$ python3 -q
>>> import numpy as np
>>> from numpy import linalg as LA
>>> np.set_printoptions(suppress=True, linewidth=160)
>>> rd = lambda a: np.round(a, 2) + 0
>>> E = np.load("data.npy")
>>> E
array([[4, 1, 0, 5, 3, 5],
       [3, 0, 3, 0, 1, 5],
       [3, 5, 4, 4, 1, 3],
       [3, 4, 2, 1, 4, 4],
       [4, 3, 3, 2, 2, 0],
       [0, 1, 4, 1, 2, 1],
       [5, 2, 1, 4, 0, 3],
       [5, 2, 1, 4, 0, 3],
       [0, 2, 1, 5, 3, 5],
       [5, 3, 2, 4, 4, 4],
       [3, 2, 1, 0, 2, 1],
       [3, 1, 4, 0, 3, 1]])
>>> # rows 6 and 7 are equal
>>> vec = np.array([-3, -1, 2, -4, 4, 4])
>>> rhs = E @ vec
>>> rhs
array([ -1,  21,  -6,  19,  -9,  15, -19, -19,  12,   2,   3,  14])
>>> rd(LA.lstsq(E, rhs)[0])
array([-3., -1.,  2., -4.,  4.,  4.])
>>> rng = np.random.default_rng(1369)
>>> rhs = rhs + 0.02 * rng.normal(size=12)
>>> rd(rhs)
array([ -1.01,  21.05,  -5.97,  19.03,  -8.98,  15.05, -19.02, -19.01,  12.03,   1.99,   2.99,  14.02])
>>> coef, *_ = LA.lstsq(E, rhs)
>>> rd(LA.norm(rhs - E @ coef))
np.float64(0.02)
>>> rd(E.T @ (rhs - E @ coef))
array([0., 0., 0., 0., 0., 0.])
>>> [round(float(LA.norm(LA.solve(E.T @ E + lam * np.eye(6), E.T @ rhs))), 2) for lam in (0, 1, 10, 100)]
[7.88, 7.65, 6.09, 2.08]
>>> rd(coef)
array([-3.01, -1.  ,  2.01, -4.  ,  4.  ,  4.01])
>>> cen = (E - E.mean(axis=0)) / E.std(axis=0)
>>> rd(cen.std(axis=0))
array([1., 1., 1., 1., 1., 1.])
>>> coef = LA.lstsq(np.delete(cen, 3, axis=1), cen[:, 3])[0]
>>> np.abs(coef).argmax()
np.int64(2)
>>> cent = E[[11, 4]].astype(float)
>>> for _ in range(3):
...     labels = LA.norm(E[:, None] - cent, axis=-1).argmin(axis=1)
...     cent = np.array([E[labels == j].mean(axis=0) for j in range(2)])
... 
>>> labels
array([1, 0, 1, 0, 0, 0, 1, 1, 1, 1, 0, 0])
>>> rd(cent[1] - cent[0])
array([ 1.  ,  0.67, -1.33,  3.67, -0.5 ,  1.83])
>>> gram = np.cov(E, rowvar=False)
>>> gram.shape
(6, 6)
>>> rd(np.polyfit(E[:, 1], E[:, 5], 1))
array([-0.08,  3.1 ])
>>> np.argwhere(np.triu(np.abs(np.corrcoef(E.T)) > 0.8, 1))
array([], shape=(0, 2), dtype=int64)
>>> cen = E - E.mean(axis=0)
>>> vecs = LA.svd(cen)[2][:1]
>>> M2 = cen - cen @ vecs.T @ vecs
>>> LA.norm(M2, axis=1).round(6).argmax()
np.int64(8)
>>> rd(np.diag(vecs.T @ vecs))
array([0.06, 0.01, 0.15, 0.51, 0.  , 0.26])
>>> rd((cen @ vecs.T).std(axis=0))
array([2.45])
>>> mat = np.loadtxt("w.csv", delimiter=",")
>>> mat
array([[ 0.,  0.,  0., -2., -3., -1., -1.,  1.],
       [ 0.,  0., -1.,  0.,  0.,  2.,  1., -2.],
       [ 0.,  1.,  0., -3.,  0.,  1., -1., -1.],
       [ 2.,  0.,  3.,  0., -2.,  1., -2.,  2.],
       [ 3.,  0.,  0.,  2.,  0.,  2.,  3.,  3.],
       [ 1., -2., -1., -1., -2.,  0.,  2.,  0.],
       [ 1., -1.,  1.,  2., -3., -2.,  0.,  0.],
       [-1.,  2.,  1., -2., -3.,  0.,  0.,  0.]])
>>> np.allclose(mat, mat.T)
False
>>> rd(LA.det(mat))
np.float64(4900.0)
>>> J = np.load("test13.npy")
>>> rd(J)
array([[  4.34,  -4.19, -15.02,  -5.37,   6.81,  -1.46,   7.66,   1.17,   0.79],
       [ -7.13,   0.7 ,   9.73,  -0.02,   5.45,  12.14,   4.67,   6.58,  -3.43],
       [ -1.97,   4.14,  12.22,   5.63,  -9.09,  -2.85,  -9.7 ,  -3.6 ,   0.41],
       [ -7.44,   2.39,  14.17,   2.35,   1.23,  10.06,   0.25,   4.58,  -3.01],
       [ -6.42,  -0.27,   6.59,  -1.3 ,   7.32,  12.34,   6.71,   7.15,  -3.39],
       [ -7.19,   0.81,  10.08,   0.13,   5.21,  12.07,   4.41,   6.48,  -3.42],
       [ -5.13,  -1.4 ,   2.41,  -2.74,   9.04,  11.73,   8.67,   7.35,  -3.12],
       [  7.47,  -1.65, -12.42,  -1.29,  -3.25, -11.28,  -2.33,  -5.63,   3.28],
       [  4.44,  -4.18, -15.11,  -5.34,   6.67,  -1.67,   7.53,   1.04,   0.85],
       [  7.39,  -2.53, -14.46,  -2.56,  -0.8 ,  -9.75,   0.19,  -4.34,   2.93],
       [ -1.93,  -3.13,  -5.38,  -4.75,  10.39,   8.5 ,  10.51,   6.33,  -2.06],
       [  7.21,  -2.9 , -15.15,  -3.12,   0.39,  -8.82,   1.4 ,  -3.64,   2.71],
       [ -1.49,  -3.29,  -6.27,  -4.92,  10.38,   7.95,  10.56,   6.1 ,  -1.9 ],
       [  6.36,  -3.64, -15.97,  -4.3 ,   3.25,  -6.08,   4.25,  -1.73,   2.02],
       [ -7.28,   1.  ,  10.63,   0.39,   4.8 ,  11.94,   3.97,   6.32,  -3.4 ],
       [ -3.88,   4.23,  14.58,   5.48,  -7.36,   0.56,  -8.17,  -1.7 ,  -0.54],
       [ -6.81,   0.21,   8.2 ,  -0.67,   6.44,  12.32,   5.74,   6.91,  -3.43],
       [ -2.29,   4.18,  12.66,   5.64,  -8.86,  -2.31,  -9.51,  -3.31,   0.26],
       [ -2.1 ,   4.15,  12.4 ,   5.64,  -9.  ,  -2.63,  -9.63,  -3.48,   0.35]])
>>> d = LA.norm(J[:, None] - J[None], axis=-1)
>>> d[12].round(6).argsort(kind="stable")[:4]
array([12, 10,  6,  0])
>>> rd(LA.norm(J, axis=1))
array([20., 20., 20., 20., 20., 20., 20., 20., 20., 20., 20., 20., 20., 20., 20., 20., 20., 20., 20.])
>>> rd(d[:5, :5])
array([[ 0.  , 32.24, 39.39, 36.58, 29.32],
       [32.24,  0.  , 28.94,  8.61,  4.58],
       [39.39, 28.94,  0.  , 22.32, 31.91],
       [36.58,  8.61, 22.32,  0.  , 13.03],
       [29.32,  4.58, 31.91, 13.03,  0.  ]])
>>> cent = J[[6, 3]].astype(float)
>>> for _ in range(7):
...     labels = LA.norm(J[:, None] - cent, axis=-1).argmin(axis=1)
...     cent = np.array([J[labels == j].mean(axis=0) for j in range(2)])
... 
>>> labels
array([0, 1, 1, 1, 1, 1, 1, 0, 0, 0, 0, 0, 0, 0, 1, 1, 1, 1, 1])
>>> rd(cent[1] - cent[0])
array([-9.46,  5.02, 22.81,  5.82, -3.76,  9.68, -5.21,  3.11, -3.14])
>>> np.bincount(labels)
array([ 8, 11])
>>> U, sigma, Vh = LA.svd(J)
>>> vecs = Vh[:(sigma > 1e-8).sum()]
>>> vec = J[4] + -1 * J[13] + rng.integers(2) * np.eye(9)[6]
>>> rd(vec)
array([-12.78,   3.37,  22.57,   3.  ,   4.08,  18.42,   3.46,   8.88,  -5.41])
>>> rd(LA.norm(vec - vecs.T @ vecs @ vec))
np.float64(0.85)
>>> rd(E.mean(axis=0))
array([3.17, 2.17, 2.17, 2.5 , 2.08, 2.92])
>>> np.unravel_index(np.abs(E).argmax(), E.shape)
(np.int64(0), np.int64(3))
>>> np.diff(E, axis=0)
array([[-1, -1,  3, -5, -2,  0],
       [ 0,  5,  1,  4,  0, -2],
       [ 0, -1, -2, -3,  3,  1],
       [ 1, -1,  1,  1, -2, -4],
       [-4, -2,  1, -1,  0,  1],
       [ 5,  1, -3,  3, -2,  2],
       [ 0,  0,  0,  0,  0,  0],
       [-5,  0,  0,  1,  3,  2],
       [ 5,  1,  1, -1,  1, -1],
       [-2, -1, -1, -4, -2, -3],
       [ 0, -1,  3,  0,  1,  0]])
>>> rd(LA.svd(E, compute_uv=False))
array([22.3 ,  7.38,  5.96,  4.97,  4.07,  3.03])
>>> rd(LA.norm(E))
np.float64(25.26)
>>> LA.matrix_rank(E)
np.int64(6)
>>> cen = J - J.mean(axis=0)
>>> U, sigma, Vh = LA.svd(cen, full_matrices=False)
>>> np.abs(Vh[0]).argmax()
np.int64(2)
>>> rd(cen.mean(axis=0))
array([0., 0., 0., 0., 0., 0., 0., 0., 0.])
>>> rd(Vh[0] * np.sign(Vh[0, np.abs(Vh[0]).argmax()]))
array([-0.35,  0.16,  0.78,  0.18, -0.07,  0.4 , -0.12,  0.15, -0.13])
>>> LA.matrix_rank(cen)
np.int64(2)
>>> M2 = np.array([[-2, -4, -4, -4, -2, -5, 2, 0, -1, 5, -2, 3],
...     [3, -5, 1, 3, 4, 3, -1, -4, -1, 0, 1, -1],
...     [-5, 1, -5, -4, -5, 4, 4, -4, 0, -5, -1, 4],
...     [4, -4, 4, -3, 1, 0, -4, 0, -4, 5, 4, -1],
...     [-5, 0, 3, -5, 5, 2, -5, -5, 4, 0, 3, -5],
...     [-3, 3, -3, -3, 0, -1, 0, -4, -4, -3, 5, 5],
...     [-3, 4, -5, 0, 3, -3, 4, 1, 2, 3, 4, -2],
...     [1, 1, 4, 4, 1, 0, 1, 4, 0, -4, -1, 2],
...     [2, 1, 5, -3, -5, -2, 4, -3, -1, -4, -2, -1],
...     [2, 0, -3, -4, 3, -1, 3, -2, 5, 4, 1, -3],
...     [-4, -4, -1, -2, -4, -3, 0, 4, -2, -4, 3, -1],
...     [3, 3, 4, 2, 4, -4, 3, 4, -3, -1, -2, -3]])
>>> K = M2 + M2.T
>>> K
array([[ -4,  -1,  -9,   0,  -7,  -8,  -1,   1,   1,   7,  -6,   6],
       [ -1, -10,   2,  -1,   4,   6,   3,  -3,   0,   0,  -3,   2],
       [ -9,   2, -10,   0,  -2,   1,  -1,   0,   5,  -8,  -2,   8],
       [  0,  -1,   0,  -6,  -4,  -3,  -4,   4,  -7,   1,   2,   1],
       [ -7,   4,  -2,  -4,  10,   2,  -2,  -4,  -1,   3,  -1,  -1],
       [ -8,   6,   1,  -3,   2,  -2,  -3,  -4,  -6,  -4,   2,   1],
       [ -1,   3,  -1,  -4,  -2,  -3,   8,   2,   6,   6,   4,   1],
       [  1,  -3,   0,   4,  -4,  -4,   2,   8,  -3,  -6,   3,   6],
       [  1,   0,   5,  -7,  -1,  -6,   6,  -3,  -2,   1,  -4,  -4],
       [  7,   0,  -8,   1,   3,  -4,   6,  -6,   1,   8,  -3,  -4],
       [ -6,  -3,  -2,   2,  -1,   2,   4,   3,  -4,  -3,   6,  -3],
       [  6,   2,   8,   1,  -1,   1,   1,   6,  -4,  -4,  -3,  -6]])
>>> r0, g = K[10], K[1]
>>> r0 @ r0
np.int64(153)
>>> r0 @ g
np.int64(17)
>>> pr = (r0 @ g) / (r0 @ r0) * r0
>>> rd(pr)
array([-0.67, -0.33, -0.22,  0.22, -0.11,  0.22,  0.44,  0.33, -0.44, -0.33,  0.67, -0.33])
>>> np.outer(r0, g)
array([[  6,  60, -12,   6, -24, -36, -18,  18,   0,   0,  18, -12],
       [  3,  30,  -6,   3, -12, -18,  -9,   9,   0,   0,   9,  -6],
       [  2,  20,  -4,   2,  -8, -12,  -6,   6,   0,   0,   6,  -4],
       [ -2, -20,   4,  -2,   8,  12,   6,  -6,   0,   0,  -6,   4],
       [  1,  10,  -2,   1,  -4,  -6,  -3,   3,   0,   0,   3,  -2],
       [ -2, -20,   4,  -2,   8,  12,   6,  -6,   0,   0,  -6,   4],
       [ -4, -40,   8,  -4,  16,  24,  12, -12,   0,   0, -12,   8],
       [ -3, -30,   6,  -3,  12,  18,   9,  -9,   0,   0,  -9,   6],
       [  4,  40,  -8,   4, -16, -24, -12,  12,   0,   0,  12,  -8],
       [  3,  30,  -6,   3, -12, -18,  -9,   9,   0,   0,   9,  -6],
       [ -6, -60,  12,  -6,  24,  36,  18, -18,   0,   0, -18,  12],
       [  3,  30,  -6,   3, -12, -18,  -9,   9,   0,   0,   9,  -6]])
>>> LA.matrix_rank(np.outer(r0, g))
np.int64(1)
>>> rd(LA.norm(r0 + g) ** 2 + LA.norm(r0 - g) ** 2)
np.float64(684.0)
>>> np.all(LA.eigvalsh(K) > 0)
np.False_
>>> feats = np.loadtxt("dump.csv", delimiter=",")
>>> feats
array([[-0.79,  1.02, -0.22, -1.43, -0.08,  0.59,  0.86, -2.04],
       [ 0.17, -1.47,  1.2 , -0.8 ,  1.55, -1.32,  0.67, -0.38],
       [-0.65, -0.31, -0.57,  2.54, -0.22, -0.07,  0.68,  1.09],
       [-0.7 , -0.81, -0.96, -0.82,  1.08,  1.85,  0.38,  1.24],
       [-1.82, -0.18,  0.64, -1.5 , -0.66, -1.48,  0.63, -0.02],
       [ 0.42,  1.5 , -0.3 ,  1.58, -1.37, -0.29,  0.04, -1.42],
       [-1.02,  0.45,  0.93,  0.59, -0.29,  1.22, -2.19, -0.37],
       [ 0.63, -0.32, -0.62, -2.57,  0.51, -0.22,  0.55, -0.94],
       [-0.69, -0.86, -0.92,  1.28, -1.27, -0.63, -0.81, -1.62],
       [-0.99, -1.19,  1.53, -0.82, -1.48,  0.76, -0.86,  0.24],
       [-0.15,  0.75, -0.17, -0.43,  1.52, -0.73, -0.66, -2.22],
       [ 0.9 ,  1.52,  1.03, -1.07,  0.31,  0.4 , -1.14,  1.45],
       [-0.23, -0.49, -1.03, -1.14,  0.99,  0.04, -1.41,  1.84]])
>>> M2 = feats + rng.integers(-2, 3, (13, 6)) @ rng.integers(-2, 3, (6, 8))
>>> rd(M2)
array([[-10.79,  -5.98,  -5.22,  -5.43,  -5.08,  -1.41, -10.14,   1.96],
       [  1.17,   1.53,   5.2 ,   5.2 ,   2.55,  -8.32,  -3.33,   0.62],
       [ -2.65,   3.69,  -2.57,   6.54,  -4.22,  -0.07,  -3.32,  -1.91],
       [ -0.7 ,  -0.81,  -3.96,  -5.82,   1.08,   4.85,  10.38,  -1.76],
       [ -6.82,  -1.18,  -0.36,  -2.5 ,  -6.66,  -3.48,  -4.37,   1.98],
       [  0.42,   8.5 ,   8.7 ,  10.58,  -7.37, -14.29,  -4.96,   1.58],
       [  0.98,  -2.55,   0.93,  -5.41,  -1.29,   6.22,   5.81,  -0.37],
       [  4.63,   2.68,   7.38,   2.43,  -1.49,  -5.22,  -1.45,   2.06],
       [ -6.69,  -6.86,  -5.92,  -1.72,  -3.27,  -5.63,   1.19,  -4.62],
       [ -0.99,   0.81,   1.53,   1.18,  -5.48,  -3.24,   5.14,  -4.76],
       [  6.85,   8.75,   3.83,   6.57,   4.52,   3.27,  -2.66,  -3.22],
       [ -0.1 ,   4.52,  -2.97,  -1.07,  -0.69,   5.4 ,  -1.14,  -1.55],
       [ -0.23,   1.51,  -6.03,   0.86,   2.99,   5.04,  -2.41,  -3.16]])
>>> LA.matrix_rank(M2 - feats, tol=1e-8)
np.int64(6)
>>> rd(M2 - feats)
array([[-10.,  -7.,  -5.,  -4.,  -5.,  -2., -11.,   4.],
       [  1.,   3.,   4.,   6.,   1.,  -7.,  -4.,   1.],
       [ -2.,   4.,  -2.,   4.,  -4.,   0.,  -4.,  -3.],
       [  0.,   0.,  -3.,  -5.,   0.,   3.,  10.,  -3.],
       [ -5.,  -1.,  -1.,  -1.,  -6.,  -2.,  -5.,   2.],
       [  0.,   7.,   9.,   9.,  -6., -14.,  -5.,   3.],
       [  2.,  -3.,   0.,  -6.,  -1.,   5.,   8.,   0.],
       [  4.,   3.,   8.,   5.,  -2.,  -5.,  -2.,   3.],
       [ -6.,  -6.,  -5.,  -3.,  -2.,  -5.,   2.,  -3.],
       [  0.,   2.,   0.,   2.,  -4.,  -4.,   6.,  -5.],
       [  7.,   8.,   4.,   7.,   3.,   4.,  -2.,  -1.],
       [ -1.,   3.,  -4.,   0.,  -1.,   5.,   0.,  -3.],
       [  0.,   2.,  -5.,   2.,   2.,   5.,  -1.,  -5.]])
